% python3 -q
>>> import numpy as np
>>> np.set_printoptions(precision=3, suppress=True, linewidth=140, floatmode="fixed")
>>> def tidy(a):
...     return np.round(a, 3) + 0
... 
>>> E = np.loadtxt("case0.csv", delimiter=",")
>>> tidy(E)
array([[-0.500,  0.000,  0.866,  0.000],
       [ 0.000,  1.000,  0.000,  0.000],
       [-0.866,  0.000, -0.500,  0.000],
       [ 0.000,  0.000,  0.000,  1.000]])
>>> # 3 groups of indices that never mix
>>> tidy(E[:, 0] @ E[:, 2])
np.float64(0.0)
>>> tidy(np.linalg.svd(E, compute_uv=False))
array([1.000, 1.000, 1.000, 1.000])
>>> print(tidy(E.T @ E))
[[1.000 0.000 0.000 0.000]
 [0.000 1.000 0.000 0.000]
 [0.000 0.000 1.000 0.000]
 [0.000 0.000 0.000 1.000]]
>>> tidy(E @ E.T)
array([[1.000, 0.000, 0.000, 0.000],
       [0.000, 1.000, 0.000, 0.000],
       [0.000, 0.000, 1.000, 0.000],
       [0.000, 0.000, 0.000, 1.000]])
>>> tidy(E.reshape(2, -1))
array([[-0.500,  0.000,  0.866,  0.000,  0.000,  1.000,  0.000,  0.000],
       [-0.866,  0.000, -0.500,  0.000,  0.000,  0.000,  0.000,  1.000]])
>>> blk = E.reshape(4, 2, -1)
>>> print(np.einsum("ihd,jhd->hij", blk, blk).shape)
(2, 4, 4)
>>> tidy(np.swapaxes(blk, 1, 2)[2])
array([[-0.866, -0.500],
       [ 0.000,  0.000]])
>>> tidy(blk[:, 0])
array([[-0.500,  0.000],
       [ 0.000,  1.000],
       [-0.866,  0.000],
       [ 0.000,  0.000]])
>>> M2 = np.array([[4, -1], [-5, -3]])
>>> C = np.kron(M2, E)
>>> np.linalg.matrix_rank(C)
np.int64(8)
>>> x = np.array([1, 2, -1, 1])
>>> [p for p in range(1, 25) if np.allclose(np.linalg.matrix_power(E, p), np.eye(4))]
[3, 6, 9, 12, 15, 18, 21, 24]
>>> tidy(np.abs(np.linalg.eigvals(E)))
array([1.000, 1.000, 1.000, 1.000])
>>> print(4 - np.linalg.matrix_rank(E - np.eye(4), tol=1e-8))
2
>>> (E != 0).astype(int)
array([[1, 0, 1, 0],
       [0, 1, 0, 0],
       [1, 0, 1, 0],
       [0, 0, 0, 1]])
>>> tidy(E @ E)
array([[-0.500,  0.000, -0.866,  0.000],
       [ 0.000,  1.000,  0.000,  0.000],
       [ 0.866,  0.000, -0.500,  0.000],
       [ 0.000,  0.000,  0.000,  1.000]])
>>> tidy(np.linalg.det(E))
np.float64(1.0)
>>> tidy(np.sort(np.linalg.eigvals(E).real))
array([-0.500, -0.500,  1.000,  1.000])
>>> K = np.loadtxt("block9.csv", delimiter=",")
>>> K
array([[5.000, 0.000, 5.000, 2.000],
       [2.000, 5.000, 0.000, 5.000],
       [5.000, 2.000, 5.000, 0.000],
       [0.000, 5.000, 2.000, 5.000]])
>>> P = np.triu(np.array([[-3, 6, -9, 6], [-6, -8, -3, -2], [7, -4, -5, 3], [7, -5, -5, 9]]), 1) + np.eye(4)
>>> M2 = P @ K @ np.linalg.inv(P)
>>> tidy(np.poly(M2))
array([  1.000, -20.000, 100.000, -80.000, 384.000])
>>> M2
array([[ -28.000,  210.000,  350.000, -400.000],
       [ -13.000,   67.000,   65.000,   12.000],
       [   5.000,  -13.000,   17.000,  -92.000],
       [   0.000,    5.000,   17.000,  -36.000]])
>>> np.linalg.matrix_rank(M2)
np.int64(4)
>>> P @ K - K @ P
array([[-33.000,  12.000,  12.000,  15.000],
       [-15.000, -28.000,  14.000, -12.000],
       [  0.000, -15.000,  57.000, -26.000],
       [  0.000,   0.000,  15.000,   4.000]])
>>> print(tidy(np.linalg.det(M2)))
384.0
>>> u = np.array([0, 1, 0])
>>> np.convolve(K[1], u)
array([0.000, 2.000, 5.000, 0.000, 5.000, 0.000])
>>> np.array([np.convolve(row, u, "same") for row in K])
array([[5.000, 0.000, 5.000, 2.000],
       [2.000, 5.000, 0.000, 5.000],
       [5.000, 2.000, 5.000, 0.000],
       [0.000, 5.000, 2.000, 5.000]])
>>> np.correlate(K[1], K[2], "full")
array([ 0.000, 10.000, 29.000, 20.000, 50.000, 10.000, 25.000])
>>> print(K - K[0])
[[ 0.000  0.000  0.000  0.000]
 [-3.000  5.000 -5.000  3.000]
 [ 0.000  2.000  0.000 -2.000]
 [-5.000  5.000 -3.000  3.000]]
>>> np.linalg.rank(K)
Traceback (most recent call last):
  File "<python-input-40>", line 1, in <module>
    np.linalg.rank(K)
    ^^^^^^^^^^^^^^
AttributeError: module 'numpy.linalg' has no attribute 'rank'
>>> K.mean(axis=0)
array([3.000, 3.000, 3.000, 3.000])
>>> np.linalg.matrix_rank(K)
np.int64(4)
>>> np.count_nonzero(K)
np.int64(12)
>>> K.sum(axis=1)
array([12.000, 12.000, 12.000, 12.000])
>>> O, _ = np.linalg.qr(np.array([[-0.3, -1.8, -0.7, -1.3],
...     [-0.1, 0.6, 0.1, 1.2],
...     [-0.4, 0.0, -0.1, 2.1],
...     [-1.0, -0.3, -0.9, 1.4]]))
>>> w = np.array([-7, 0, 7, -6])
>>> data = O @ np.diag(w) @ O.T
>>> tidy(data)
array([[-1.117, -1.985,  0.086, -1.601],
       [-1.985, -5.170,  0.723,  0.123],
       [ 0.086,  0.723,  4.879, -4.850],
       [-1.601,  0.123, -4.850, -4.592]])
>>> tidy(data @ np.linalg.pinv(data) @ data)
array([[-1.117, -1.985,  0.086, -1.601],
       [-1.985, -5.170,  0.723,  0.123],
       [ 0.086,  0.723,  4.879, -4.850],
       [-1.601,  0.123, -4.850, -4.592]])
>>> np.linalg.lstsq(data[:-1].T, data[-1])[2]
np.int32(3)
>>> np.abs(np.diag(np.linalg.qr(data)[1])) > 1e-9
array([ True,  True,  True, False])
>>> np.unique(data.round(6), axis=0).shape
(4, 4)
>>> mat = np.loadtxt("w.csv", delimiter=",")
>>> tidy(mat)
array([[ 0.591,  0.409,  0.136,  0.682],
       [ 0.409,  0.591, -0.136, -0.682],
       [ 0.136, -0.136,  0.955, -0.227],
       [ 0.682, -0.682, -0.227, -0.136]])
>>> x = np.array([0, 1, 0, 0])
>>> rhs = K @ x
>>> coef, lr = np.zeros(4), 1 / np.linalg.norm(K, 2) ** 2
>>> for i in range(250):
...     coef -= lr * K.T @ (K @ coef - rhs)
...     if i % 50 == 0: print(i, round(np.linalg.norm(K @ coef - rhs), 3))
... 
0 2.613
50 0.336
100 0.082
150 0.02
200 0.005
>>> tidy(np.linalg.cond(K))
np.float64(6.0)
>>> M2 = np.linalg.invert(mat)
Traceback (most recent call last):
  File "<python-input-60>", line 1, in <module>
    M2 = np.linalg.invert(mat)
         ^^^^^^^^^^^^^^^^
AttributeError: module 'numpy.linalg' has no attribute 'invert'
>>> M2 = np.linalg.inv(mat)
>>> tidy(np.linalg.slogdet(mat)[0])
np.float64(-1.0)
>>> tidy(np.linalg.det(mat) * M2)
array([[-0.591, -0.409, -0.136, -0.682],
       [-0.409, -0.591,  0.136,  0.682],
       [-0.136,  0.136, -0.955,  0.227],
       [-0.682,  0.682,  0.227,  0.136]])
>>> print(tidy(np.linalg.inv(M2)))
[[ 0.591  0.409  0.136  0.682]
 [ 0.409  0.591 -0.136 -0.682]
 [ 0.136 -0.136  0.955 -0.227]
 [ 0.682 -0.682 -0.227 -0.136]]
>>> np.allclose(M2, mat.T)
True
>>> tidy(np.linalg.cond(mat))
np.float64(1.0)
>>> (np.abs(M2) > 1e-9).astype(int)
array([[1, 1, 1, 1],
       [1, 1, 1, 1],
       [1, 1, 1, 1],
       [1, 1, 1, 1]])
>>> P = np.triu(np.array([[3, 3, -1, -1], [-3, 2, 0, -3], [-3, 0, 3, -2], [2, 1, -3, -3]]), 1) + np.eye(4)
>>> M2 = P @ mat @ np.linalg.inv(P)
>>> tidy(np.poly(M2))
array([ 1.000, -2.000,  0.000,  2.000, -1.000])
>>> tidy(np.linalg.det(M2))
np.float64(-1.0)
>>> tidy(M2)
array([[ 1.000,  0.000,  0.000,  0.000],
       [-1.636,  7.545, -1.091, 18.545],
       [-1.227,  4.909,  0.182, 13.909],
       [ 0.682, -2.727,  0.455, -6.727]])
>>> w, vecs = np.linalg.eigh(mat)
>>> x = np.array([-1, 1, -3, 2])
>>> tidy(x @ mat @ x / (x @ x)), w[0], tidy(w[-1])
(np.float64(0.488), np.float64(-1.0), np.float64(1.0))
>>> tidy(np.linalg.eigvalsh(mat[1:, 1:]))
array([-0.591,  1.000,  1.000])
>>> print(tidy(vecs * np.maximum(w, 0) @ vecs.T))
[[ 0.795  0.205  0.068  0.341]
 [ 0.205  0.795 -0.068 -0.341]
 [ 0.068 -0.068  0.977 -0.114]
 [ 0.341 -0.341 -0.114  0.432]]
>>> print(tidy(vecs * np.abs(w) @ vecs.T))
[[1.000 0.000 0.000 0.000]
 [0.000 1.000 0.000 0.000]
 [0.000 0.000 1.000 0.000]
 [0.000 0.000 0.000 1.000]]
>>> x = np.array([6, 2, 6, 7])
>>> h = np.maximum(mat @ x, 0)
>>> tidy(h)
array([9.955, 0.000, 4.682, 0.409])
>>> tidy(np.maximum(mat @ (3 * x), 0))
array([29.864,  0.000, 14.045,  1.227])
>>> tidy(mat * (h > 1e-9)[:, None])
array([[ 0.591,  0.409,  0.136,  0.682],
       [ 0.000,  0.000,  0.000,  0.000],
       [ 0.136, -0.136,  0.955, -0.227],
       [ 0.682, -0.682, -0.227, -0.136]])
>>> F = np.array([[0, 0, 0, 0], [0, 0, 0, 1], [0, 0, 0, 2]])
>>> def softmax(z):
...     e = np.exp(z - z.max(axis=-1, keepdims=True))
...     return e / e.sum(axis=-1, keepdims=True)
... 
>>> tidy(softmax(F[2]))
array([0.096, 0.096, 0.096, 0.711])
>>> softmax(F).sum(axis=1)
array([1.000, 1.000, 1.000])
>>> att = F @ F.T / np.sqrt(4)
>>> tidy(softmax(att + np.triu(np.full(att.shape, -np.inf), 1)))
array([[1.000, 0.000, 0.000],
       [0.378, 0.622, 0.000],
       [0.090, 0.245, 0.665]])
>>> tidy(softmax(att))
array([[0.333, 0.333, 0.333],
       [0.186, 0.307, 0.506],
       [0.090, 0.245, 0.665]])
>>> softmax(att).round(6).argmax(axis=1)
array([0, 2, 2])
>>> rng = np.random.default_rng(807)
>>> X = np.eye(3, dtype=int)[rng.permutation(3)]
>>> X
array([[1, 0, 0],
       [0, 1, 0],
       [0, 0, 1]])
>>> # 3 groups of indices that never mix
>>> (np.linalg.matrix_power((X != 0) + (X.T != 0) + np.eye(3), 3) > 0).astype(int)
array([[1, 0, 0],
       [0, 1, 0],
       [0, 0, 1]])
>>> print(np.flatnonzero(np.linalg.matrix_power((X != 0) + (X.T != 0) + np.eye(3), 3)[0]))
[0]
>>> (X != 0).astype(int)
array([[1, 0, 0],
       [0, 1, 0],
       [0, 0, 1]])
>>> arr = np.load("dump.npy")
>>> arr
array([[ 3, -1,  1,  3],
       [-1,  3, -1,  1],
       [ 1, -1,  3, -1],
       [ 3,  1, -1,  3]])
>>> M2 = np.array([[0, -2], [-3, 1]])
>>> C = np.kron(M2, arr)
>>> np.linalg.matrix_rank(C)
np.int64(8)
>>> u = np.array([2, -2])
>>> np.convolve(arr[3], u)
array([ 6, -4, -4,  8, -6])
>>> feats = np.loadtxt("layer2.csv", delimiter=",")
>>> tidy(feats)
array([[-3.893,  1.834, -2.546],
       [-4.605,  1.094,  1.610],
       [ 3.854, -1.835,  2.604],
       [-2.680,  1.749, -3.842],
       [ 4.750, -1.321, -0.835],
       [-1.222,  1.466, -4.621],
       [-1.273,  1.478, -4.604],
       [-4.703,  1.619, -0.512],
       [ 4.657, -1.158, -1.404],
       [ 3.747, -1.836,  2.755],
       [ 0.629, -1.314,  4.783],
       [-1.005, -0.804,  4.832],
       [-1.170,  1.453, -4.639],
       [-0.096,  1.162, -4.862],
       [-4.669,  1.175,  1.349],
       [ 4.771, -1.397, -0.535],
       [-2.075,  1.649, -4.240],
       [-4.712,  1.609, -0.454],
       [ 4.575, -1.709,  1.071],
       [-3.328,  1.820, -3.257]])
>>> C = feats[[14, 12]].astype(float)
>>> for _ in range(5):
...     idx = np.linalg.norm(feats[:, None] - C, axis=-1).argmin(axis=1)
...     C = np.array([feats[idx == j].mean(axis=0) for j in range(2)])
... 
>>> print(idx)
[1 0 0 1 1 1 1 0 1 0 0 0 1 1 0 1 1 0 1 1]
>>> print(tidy(C[1] - C[0]))
[ 1.684  0.622 -4.981]
>>> tidy(C)
array([[-1.433, -0.037,  2.121],
       [ 0.251,  0.585, -2.860]])
>>> np.bincount(idx)
array([ 8, 12])
>>> Uu, sv, Vt = np.linalg.svd(feats)
>>> np.argmax(sv[:-1] / (sv[1:] + 1e-6)) + 1
np.int64(2)
>>> tidy(sv)
array([18.287, 12.868,  0.000])
>>> M2 = Uu[:, :2] @ np.diag(sv[:2]) @ Vt[:2]
>>> tidy(np.linalg.norm(feats - M2) / np.linalg.norm(feats))
np.float64(0.0)
>>> print(tidy(M2))
[[-3.893  1.834 -2.546]
 [-4.605  1.094  1.610]
 [ 3.854 -1.835  2.604]
 [-2.680  1.749 -3.842]
 [ 4.750 -1.321 -0.835]
 [-1.222  1.466 -4.621]
 [-1.273  1.478 -4.604]
 [-4.703  1.619 -0.512]
 [ 4.657 -1.158 -1.404]
 [ 3.747 -1.836  2.755]
 [ 0.629 -1.314  4.783]
 [-1.005 -0.804  4.832]
 [-1.170  1.453 -4.639]
 [-0.096  1.162 -4.862]
 [-4.669  1.175  1.349]
 [ 4.771 -1.397 -0.535]
 [-2.075  1.649 -4.240]
 [-4.712  1.609 -0.454]
 [ 4.575 -1.709  1.071]
 [-3.328  1.820 -3.257]]
>>> rank = np.linalg.matrix_rank(feats)
>>> rank
np.int64(2)
>>> N = np.linalg.svd(feats)[2][rank:].T
>>> np.allclose(feats @ N, 0)
True
>>> np.allclose(feats[:-1].T @ np.linalg.lstsq(feats[:-1].T, feats[-1])[0], feats[-1])
True
>>> np.abs(np.diag(np.linalg.qr(feats)[1])) > 1e-9
array([ True,  True, False])
>>> tidy(np.trace(np.linalg.pinv(feats) @ feats))
np.float64(2.0)
>>> tidy(feats @ np.linalg.pinv(feats) @ feats)
array([[-3.893,  1.834, -2.546],
       [-4.605,  1.094,  1.610],
       [ 3.854, -1.835,  2.604],
       [-2.680,  1.749, -3.842],
       [ 4.750, -1.321, -0.835],
       [-1.222,  1.466, -4.621],
       [-1.273,  1.478, -4.604],
       [-4.703,  1.619, -0.512],
       [ 4.657, -1.158, -1.404],
       [ 3.747, -1.836,  2.755],
       [ 0.629, -1.314,  4.783],
       [-1.005, -0.804,  4.832],
       [-1.170,  1.453, -4.639],
       [-0.096,  1.162, -4.862],
       [-4.669,  1.175,  1.349],
       [ 4.771, -1.397, -0.535],
       [-2.075,  1.649, -4.240],
       [-4.712,  1.609, -0.454],
       [ 4.575, -1.709,  1.071],
       [-3.328,  1.820, -3.257]])
